$ python3 -q
>>> import numpy as np
>>> import numpy.linalg as la
>>> np.set_printoptions(precision=2, suppress=True, linewidth=100, legacy="1.25")
>>> def tidy(a):
...     return np.round(a, 2) + 0
... 
>>> arr = np.array([[1, 0, 0, 0, 0, 0, 0],
...     [-3, 1, 0, 0, 0, 0, 0],
...     [8, 2, 1, 0, 0, 0, 0],
...     [-8, -4, -7, 1, 0, 0, 0],
...     [-9, -8, -5, 5, 1, 0, 0],
...     [-5, 4, 3, -9, 9, 1, 0],
...     [-9, 5, -7, -2, 2, -1, 1]])
>>> # triangular, det is the product of the diagonal
>>> G = arr.T @ arr
>>> np.trace(G), (arr ** 2).sum()
(784, 784)
>>> (arr @ arr.T).shape
(7, 7)
>>> tidy(la.svd(arr, compute_uv=False) ** 2)
array([437.21, 264.42,  64.47,  13.64,   4.17,   0.09,   0.  ])
>>> np.allclose(G, G.T)
True
>>> O, _ = la.qr(np.array([[-0.5, -0.4, -0.1, -0.2, -0.6, -0.1],
...     [1.7, -0.1, -0.9, -0.4, 1.2, -1.5],
...     [0.0, 0.6, -0.9, 0.0, -1.1, 0.8],
...     [-0.3, 1.3, 0.3, -0.6, 0.3, -1.0],
...     [-0.5, -1.5, -1.9, -1.3, 1.9, 0.0],
...     [0.4, 0.3, 2.4, -0.8, -1.6, -0.9],
...     [1.1, 0.9, 1.7, -0.7, 1.4, 1.2],
...     [1.6, -0.6, 1.5, 0.3, 1.2, 0.8],
...     [0.4, -0.2, 1.7, 0.8, -0.3, -1.4]]))
>>> A = O @ O.T
>>> tidy(A)
array([[ 0.13, -0.12,  0.01, -0.11,  0.14,  0.21, -0.14, -0.07, -0.02],
       [-0.12,  0.95,  0.1 ,  0.08,  0.07,  0.02, -0.07,  0.09,  0.04],
       [ 0.01,  0.1 ,  0.54, -0.15, -0.24,  0.05, -0.03, -0.11, -0.38],
       [-0.11,  0.08, -0.15,  0.68, -0.04,  0.01,  0.22, -0.35,  0.04],
       [ 0.14,  0.07, -0.24, -0.04,  0.86,  0.  , -0.01, -0.02, -0.2 ],
       [ 0.21,  0.02,  0.05,  0.01,  0.  ,  0.94,  0.07, -0.01,  0.07],
       [-0.14, -0.07, -0.03,  0.22, -0.01,  0.07,  0.74,  0.28, -0.19],
       [-0.07,  0.09, -0.11, -0.35, -0.02, -0.01,  0.28,  0.59,  0.12],
       [-0.02,  0.04, -0.38,  0.04, -0.2 ,  0.07, -0.19,  0.12,  0.57]])
>>> # applying it twice changes nothing
>>> vals, evecs = la.eigh(A)
>>> x0 = np.array([1, 2, 1, 2, 0, 2, 1, 0, 2])
>>> tidy(evecs * np.maximum(vals, 0) @ evecs.T)
array([[ 0.13, -0.12,  0.01, -0.11,  0.14,  0.21, -0.14, -0.07, -0.02],
       [-0.12,  0.95,  0.1 ,  0.08,  0.07,  0.02, -0.07,  0.09,  0.04],
       [ 0.01,  0.1 ,  0.54, -0.15, -0.24,  0.05, -0.03, -0.11, -0.38],
       [-0.11,  0.08, -0.15,  0.68, -0.04,  0.01,  0.22, -0.35,  0.04],
       [ 0.14,  0.07, -0.24, -0.04,  0.86,  0.  , -0.01, -0.02, -0.2 ],
       [ 0.21,  0.02,  0.05,  0.01,  0.  ,  0.94,  0.07, -0.01,  0.07],
       [-0.14, -0.07, -0.03,  0.22, -0.01,  0.07,  0.74,  0.28, -0.19],
       [-0.07,  0.09, -0.11, -0.35, -0.02, -0.01,  0.28,  0.59,  0.12],
       [-0.02,  0.04, -0.38,  0.04, -0.2 ,  0.07, -0.19,  0.12,  0.57]])
>>> tidy(x0 @ A @ x0)
14.16
>>> tidy(evecs * np.abs(vals) @ evecs.T)
array([[ 0.13, -0.12,  0.01, -0.11,  0.14,  0.21, -0.14, -0.07, -0.02],
       [-0.12,  0.95,  0.1 ,  0.08,  0.07,  0.02, -0.07,  0.09,  0.04],
       [ 0.01,  0.1 ,  0.54, -0.15, -0.24,  0.05, -0.03, -0.11, -0.38],
       [-0.11,  0.08, -0.15,  0.68, -0.04,  0.01,  0.22, -0.35,  0.04],
       [ 0.14,  0.07, -0.24, -0.04,  0.86,  0.  , -0.01, -0.02, -0.2 ],
       [ 0.21,  0.02,  0.05,  0.01,  0.  ,  0.94,  0.07, -0.01,  0.07],
       [-0.14, -0.07, -0.03,  0.22, -0.01,  0.07,  0.74,  0.28, -0.19],
       [-0.07,  0.09, -0.11, -0.35, -0.02, -0.01,  0.28,  0.59,  0.12],
       [-0.02,  0.04, -0.38,  0.04, -0.2 ,  0.07, -0.19,  0.12,  0.57]])
>>> tidy(np.abs(A).sum(axis=1).max()), tidy(np.abs(vals).max())
(1.74, 1.0)
>>> tidy(la.eigvalsh(A[1:, 1:]))
array([0.  , 0.  , 0.87, 1.  , 1.  , 1.  , 1.  , 1.  ])
>>> X = np.loadtxt("block5.csv", delimiter=",")
>>> tidy(X)
array([[-0.55, -0.25,  0.39, -0.48, -0.34,  0.02, -0.22, -0.28,  0.06,  0.13],
       [-0.14, -0.1 , -0.48,  0.02, -0.08,  0.03, -0.03,  0.05, -0.46,  0.72],
       [ 0.11, -0.19, -0.16, -0.29, -0.36, -0.47, -0.17,  0.62, -0.11, -0.25],
       [ 0.44, -0.3 , -0.02,  0.23, -0.08, -0.08, -0.69, -0.23,  0.3 ,  0.19],
       [ 0.49,  0.03,  0.29, -0.2 , -0.11, -0.49,  0.37, -0.39, -0.23,  0.19],
       [ 0.08,  0.1 ,  0.3 , -0.4 ,  0.71, -0.04, -0.29,  0.28, -0.12,  0.22],
       [ 0.14,  0.8 ,  0.13, -0.08, -0.41,  0.16, -0.23,  0.13,  0.08,  0.2 ],
       [-0.33,  0.07,  0.46,  0.65,  0.  , -0.4 , -0.11,  0.16, -0.22,  0.09],
       [-0.16,  0.31, -0.33, -0.08,  0.14, -0.25, -0.38, -0.45, -0.4 , -0.42],
       [-0.27,  0.21, -0.31, -0.06,  0.17, -0.53,  0.12, -0.06,  0.64,  0.23]])
>>> x0 = np.array([3, 4, 2, 2, 0, 0, 4, 4, 2, 5])
>>> [p for p in range(1, 25) if np.allclose(la.matrix_power(X, p), np.eye(10))]
[]
>>> tidy(la.inv(X))
array([[-0.55, -0.14,  0.11,  0.44,  0.49,  0.08,  0.14, -0.33, -0.16, -0.27],
       [-0.25, -0.1 , -0.19, -0.3 ,  0.03,  0.1 ,  0.8 ,  0.07,  0.31,  0.21],
       [ 0.39, -0.48, -0.16, -0.02,  0.29,  0.3 ,  0.13,  0.46, -0.33, -0.31],
       [-0.48,  0.02, -0.29,  0.23, -0.2 , -0.4 , -0.08,  0.65, -0.08, -0.06],
       [-0.34, -0.08, -0.36, -0.08, -0.11,  0.71, -0.41,  0.  ,  0.14,  0.17],
       [ 0.02,  0.03, -0.47, -0.08, -0.49, -0.04,  0.16, -0.4 , -0.25, -0.53],
       [-0.22, -0.03, -0.17, -0.69,  0.37, -0.29, -0.23, -0.11, -0.38,  0.12],
       [-0.28,  0.05,  0.62, -0.23, -0.39,  0.28,  0.13,  0.16, -0.45, -0.06],
       [ 0.06, -0.46, -0.11,  0.3 , -0.23, -0.12,  0.08, -0.22, -0.4 ,  0.64],
       [ 0.13,  0.72, -0.25,  0.19,  0.19,  0.22,  0.2 ,  0.09, -0.42,  0.23]])
>>> tidy(la.det(X))
-1.0
>>> tidy(la.norm(x0)), tidy(la.norm(X @ x0))
(9.7, 9.7)
>>> other = np.array([[0.8],
...     [-0.3],
...     [-1.0],
...     [0.0],
...     [-0.2],
...     [1.0],
...     [-1.5],
...     [0.4],
...     [1.2],
...     [1.6]])
>>> cent = np.array([[1.0, 0.0, -1.1, 0.0, 1.6]])
>>> J = other @ cent
>>> tidy(J)
array([[ 0.8 ,  0.  , -0.88,  0.  ,  1.28],
       [-0.3 ,  0.  ,  0.33,  0.  , -0.48],
       [-1.  ,  0.  ,  1.1 ,  0.  , -1.6 ],
       [ 0.  ,  0.  ,  0.  ,  0.  ,  0.  ],
       [-0.2 ,  0.  ,  0.22,  0.  , -0.32],
       [ 1.  ,  0.  , -1.1 ,  0.  ,  1.6 ],
       [-1.5 ,  0.  ,  1.65,  0.  , -2.4 ],
       [ 0.4 ,  0.  , -0.44,  0.  ,  0.64],
       [ 1.2 ,  0.  , -1.32,  0.  ,  1.92],
       [ 1.6 ,  0.  , -1.76,  0.  ,  2.56]])
>>> tidy(np.abs(J).max())
2.56
>>> la.matrix_rank(J)
1
>>> tidy(J.mean(axis=0))
array([ 0.2 ,  0.  , -0.22,  0.  ,  0.32])
>>> tidy(la.svd(J, compute_uv=False))
array([6.62, 0.  , 0.  , 0.  , 0.  ])
>>> tidy(np.diff(J, axis=0))
array([[-1.1 ,  0.  ,  1.21,  0.  , -1.76],
       [-0.7 ,  0.  ,  0.77,  0.  , -1.12],
       [ 1.  ,  0.  , -1.1 ,  0.  ,  1.6 ],
       [-0.2 ,  0.  ,  0.22,  0.  , -0.32],
       [ 1.2 ,  0.  , -1.32,  0.  ,  1.92],
       [-2.5 ,  0.  ,  2.75,  0.  , -4.  ],
       [ 1.9 ,  0.  , -2.09,  0.  ,  3.04],
       [ 0.8 ,  0.  , -0.88,  0.  ,  1.28],
       [ 0.4 ,  0.  , -0.44,  0.  ,  0.64]])
>>> J[:, 5]
Traceback (most recent call last):
  File "<python-input-38>", line 1, in <module>
    J[:, 5]
    ~^^^^^^
IndexError: index 5 is out of bounds for axis 1 with size 5
>>> Uu, sigma, Vt = la.svd(J)
>>> evecs = Vt[:(sigma > 1e-8).sum()]
>>> rng = np.random.default_rng(5672)
>>> x0 = J[8] + -1 * J[7] + rng.integers(2) * np.eye(5)[4]
>>> tidy(x0)
array([ 0.8 ,  0.  , -0.88,  0.  ,  2.28])
>>> tidy(evecs.T @ evecs)
array([[ 0.21,  0.  , -0.23,  0.  ,  0.34],
       [ 0.  ,  0.  ,  0.  ,  0.  ,  0.  ],
       [-0.23,  0.  ,  0.25,  0.  , -0.37],
       [ 0.  ,  0.  ,  0.  ,  0.  ,  0.  ],
       [ 0.34,  0.  , -0.37,  0.  ,  0.54]])
>>> tidy(la.norm(x0 - evecs.T @ evecs @ x0))
0.68
>>> tidy(np.diag(evecs.T @ evecs))
array([0.21, 0.  , 0.25, 0.  , 0.54])
>>> la.matrix_rank(np.vstack([J, x0]))
2
>>> np.allclose(evecs.T @ evecs @ x0, x0)
False
>>> tidy(la.norm(arr, 2) / la.norm(arr))
0.75
>>> np.argsort(-la.norm(arr, axis=0).round(6), kind="stable")[:3]
array([0, 2, 1])
>>> la.matrix_rank(arr, rtol=0.1)
4
>>> [round(float(x), 2) for x in la.svd(arr, compute_uv=False)[:3]]
[20.91, 16.26, 8.03]
>>> x0 = np.array([5, -1, -9, 0, 2])
>>> a = np.maximum(J @ x0, 0)
>>> tidy(J.T @ a)
array([ 104.98,    0.  , -115.48,    0.  ,  167.97])
>>> tidy(J * (a > 1e-9)[:, None])
array([[ 0.8 ,  0.  , -0.88,  0.  ,  1.28],
       [ 0.  ,  0.  ,  0.  ,  0.  ,  0.  ],
       [ 0.  ,  0.  ,  0.  ,  0.  ,  0.  ],
       [ 0.  ,  0.  ,  0.  ,  0.  ,  0.  ],
       [ 0.  ,  0.  ,  0.  ,  0.  ,  0.  ],
       [ 1.  ,  0.  , -1.1 ,  0.  ,  1.6 ],
       [ 0.  ,  0.  ,  0.  ,  0.  ,  0.  ],
       [ 0.4 ,  0.  , -0.44,  0.  ,  0.64],
       [ 1.2 ,  0.  , -1.32,  0.  ,  1.92],
       [ 1.6 ,  0.  , -1.76,  0.  ,  2.56]])
>>> m1 = np.load("arr.npy")
>>> tidy(m1)
array([[ -9.46,   0.16,  -3.75,  -3.67, -13.13,   3.83, -11.42],
       [ -5.88,   1.  ,  -2.25,  -1.63,  -7.52,   2.63,  -7.51],
       [ -4.39,   1.16,  -1.71,  -0.9 ,  -5.28,   2.06,  -5.82],
       [ -3.68,   1.19,  -1.47,  -0.58,  -4.26,   1.77,  -5.01],
       [ -1.98,   0.99,  -0.99,   0.01,  -1.97,   0.99,  -2.97],
       [ -1.49,   0.84,  -0.87,   0.11,  -1.38,   0.73,  -2.34],
       [ -0.96,   0.59,  -0.74,   0.15,  -0.81,   0.44,  -1.63],
       [ -0.85,   0.53,  -0.71,   0.15,  -0.71,   0.38,  -1.47],
       [ -0.62,   0.37,  -0.62,   0.12,  -0.5 ,   0.25,  -1.12],
       [ -0.38,   0.19,  -0.49,   0.08,  -0.31,   0.12,  -0.73],
       [ -0.32,   0.15,  -0.44,   0.06,  -0.26,   0.09,  -0.62],
       [  0.19,   0.07,   0.44,   0.04,   0.23,   0.03,   0.37],
       [  0.39,   0.29,   0.99,   0.16,   0.56,   0.12,   0.74],
       [  0.39,   0.29,   0.99,   0.16,   0.56,   0.12,   0.74],
       [  0.41,   0.32,   1.05,   0.18,   0.6 ,   0.13,   0.78],
       [  0.64,   0.65,   1.67,   0.39,   1.04,   0.26,   1.15],
       [  0.71,   0.76,   1.85,   0.46,   1.17,   0.3 ,   1.25],
       [  1.24,   1.67,   3.23,   1.07,   2.32,   0.6 ,   2.02],
       [  1.31,   1.79,   3.38,   1.15,   2.46,   0.64,   2.11],
       [  2.43,   3.75,   5.95,   2.54,   4.97,   1.21,   3.53],
       [  3.38,   5.38,   7.95,   3.74,   7.13,   1.64,   4.66],
       [  4.09,   6.57,   9.36,   4.64,   8.72,   1.94,   5.48],
       [  4.15,   6.67,   9.47,   4.71,   8.85,   1.96,   5.55],
       [  4.16,   6.7 ,   9.5 ,   4.73,   8.89,   1.97,   5.57],
       [  4.65,   7.5 ,  10.44,   5.34,   9.99,   2.16,   6.12],
       [  4.99,   8.06,  11.09,   5.77,  10.76,   2.29,   6.5 ],
       [  5.36,   8.66,  11.78,   6.23,  11.58,   2.43,   6.92],
       [  6.42,  10.38,  13.74,   7.56,  13.97,   2.82,   8.1 ],
       [  6.91,  11.17,  14.63,   8.18,  15.09,   2.99,   8.64],
       [  8.8 ,  14.14,  17.95,  10.52,  19.31,   3.62,  10.7 ],
       [  9.05,  14.53,  18.38,  10.83,  19.88,   3.7 ,  10.98]])
>>> Xc = m1 - m1.mean(axis=0)
>>> evecs = la.svd(Xc)[2][:3]
>>> other = Xc - Xc @ evecs.T @ evecs
>>> tidy(other.std(axis=0))
array([0., 0., 0., 0., 0., 0., 0.])
>>> tidy((Xc @ evecs.T).std(axis=0))
array([12.85,  2.54,  0.71])
>>> tidy(np.diag(evecs.T @ evecs))
array([0.23, 0.48, 0.77, 0.25, 0.58, 0.18, 0.52])
